In [1]: import numpy as np

In [2]: from numpy import linalg as LA

In [3]: np.set_printoptions(precision=1, suppress=True, linewidth=100, sign=" ")

In [4]: B = np.array([[4, 5], [-4, 2]])

In [5]: mat = np.tile(B, (2, 2))

In [6]: print(mat)
[[ 4  5  4  5]
 [-4  2 -4  2]
 [ 4  5  4  5]
 [-4  2 -4  2]]

In [7]: # columns 0 and 2 are equal

In [8]: w1 = np.array([[0, -1, 2, 0, 2],
   ...:     [1, -2, 1, 2, 2],
   ...:     [2, 1, 1, 2, 0],
   ...:     [2, 0, -1, -2, 1]])

In [9]: b = np.array([2, 5, -3, 1, 4])

In [10]: H = np.maximum(mat @ w1 + b, 0)

In [11]: print(H)
[[ 25   0   9   9  27]
 [  0   1   0   0   2]
 [ 25   0   9   9  27]
 [  0   1   0   0   2]]

In [12]: print((H > 0).mean(axis=0))
[ 0.5  0.5  0.5  0.5  1. ]

In [13]: C = np.array([[2, 0, 2], [3, 3, 2], [0, 1, 1], [1, 1, 1], [2, 2, 0]])

In [14]: print(w1 @ C)
[[ 1  3  0]
 [ 2  1  1]
 [ 9  6  9]
 [ 4 -1  1]]

In [15]: print((H @ C).round(6).argmax(axis=1))
[ 0  0  0  0]

In [16]: left, sigma, vt = LA.svd(mat)

In [17]: print(np.argmax(sigma[:-1] / (sigma[1:] + 1e-6)) + 1)
2

In [18]: B = left[:, :2] @ np.diag(sigma[:2]) @ vt[:2]

In [19]: print(LA.matrix_rank(mat, rtol=0.05))
2

In [20]: print(np.round(np.abs(mat - B).max(), 1))
0.0

In [21]: print(round(float(LA.norm(mat - B, 2)), 1), round(float(sigma[2]), 1))
0.0 0.0

In [22]: print(round(LA.norm(mat - B) / LA.norm(mat), 1))
0.0

In [23]: rank = LA.matrix_rank(mat)

In [24]: print(rank)
2

In [25]: null = LA.svd(mat)[2][rank:].T

In [26]: print(np.round(null @ null.T, 1) + 0)
[[ 0.5  0.  -0.5  0. ]
 [ 0.   0.5  0.  -0.5]
 [-0.5  0.   0.5  0. ]
 [ 0.  -0.5  0.   0.5]]

In [27]: print([int(LA.matrix_rank(mat[:, :j + 1])) for j in range(4)])
[1, 2, 2, 2]

In [28]: print(np.round(mat @ null, 1) + 0)
[[ 0.  0.]
 [ 0.  0.]
 [ 0.  0.]
 [ 0.  0.]]

In [29]: print(null.shape)
(4, 2)

In [30]: print(np.allclose(mat @ null, 0))
True

In [31]: print(LA.matrix_rank(mat.T @ mat), LA.matrix_rank(mat @ mat.T))
2 2

In [32]: feats = np.load("case13.npy")

In [33]: print(feats)
[[-2.  0.  0. -3.]
 [ 0. -2. -3.  0.]
 [ 0. -3. -2.  0.]
 [-3.  0.  0. -2.]]

In [34]: # splits into 2 blocks

In [35]: vals, vecs = LA.eigh(feats)

In [36]: x0 = np.array([0, -2, -1, 0])

In [37]: print(x0 @ feats @ x0 / (x0 @ x0), vals[0], round(float(vals[-1]), 1))
-4.4 -5.0 1.0

In [38]: print(vecs * np.abs(vals) @ vecs.T)
[[ 3.  0.  0.  2.]
 [ 0.  3.  2.  0.]
 [ 0.  2.  3.  0.]
 [ 2.  0.  0.  3.]]

In [39]: print(x0 @ feats @ x0)
-22.0

In [40]: proj = np.triu(np.array([[3, 2, -1, 3], [-3, -3, -1, -3], [2, 1, 1, 3], [2, 0, 2, 0]]), 1) + np.eye(4)

In [41]: B = proj @ feats @ LA.inv(proj)

In [42]: print(B)
[[-11.  21.   6.  69.]
 [  9. -17.  -9. -45.]
 [ -9.  15.   4.  54.]
 [ -3.   6.   3.  16.]]

In [43]: rng = np.random.default_rng(24054)

In [44]: idx = rng.permutation(4)

In [45]: B = feats[:, idx] * rng.choice([-1, 1], 4)

In [46]: print(B)
[[ 3.  0.  0. -2.]
 [-0. -3. -2.  0.]
 [-0. -2. -3.  0.]
 [ 2.  0.  0. -3.]]

In [47]: left, _, vt = LA.svd(feats.T @ B)

In [48]: print(np.round(LA.lstsq(feats, B)[0], 1) + 0)
[[ 0.  0.  0.  1.]
 [ 0.  0.  1.  0.]
 [ 0.  1.  0.  0.]
 [-1.  0.  0.  0.]]

In [49]: r0, v = feats[0], feats[1]

In [50]: print(r0 @ v)
0.0

In [51]: p = (r0 @ v) / (r0 @ r0) * r0

In [52]: print(LA.matrix_rank(np.outer(r0, v)))
1

In [53]: print(round(float(LA.norm(r0 + v) ** 2 + LA.norm(r0 - v) ** 2), 1))
52.0

In [54]: print((v - p) @ r0)
0.0

In [55]: M = np.array([[-3, -1, 2, 1], [-1, 1, 3, -2], [2, 3, 3, 3], [-3, -2, -2, 3]])

In [56]: x0 = np.array([-4, 1, -7, -7])

In [57]: y = M @ x0

In [58]: print(y)
[-10  -2 -47   3]

In [59]: print(LA.solve(M, y))
[-4.  1. -7. -7.]

In [60]: B = np.array([[4, 8], [9, 4], [2, 1], [5, 1]])

In [61]: print(np.einsum("ij,ij->i", M, M))
[ 15  15  31  26]

In [62]: print(LA.matrix_rank(M @ B))
2

In [63]: print(B.T @ M.T)
[[-12   1  56 -19]
 [-25  -3  34 -31]]

In [64]: print(np.einsum("ik,kj->ij", M, B))
[[-12 -25]
 [  1  -3]
 [ 56  34]
 [-19 -31]]

In [65]: print(np.vstack([M, B.T]).shape)
(6, 4)

In [66]: print(np.einsum("ij->j", M))
[-5  1  6  5]

In [67]: print(M @ B)
[[-12 -25]
 [  1  -3]
 [ 56  34]
 [-19 -31]]

In [68]: print(LA.matrix_rank(np.vstack([M, B.T])))
4
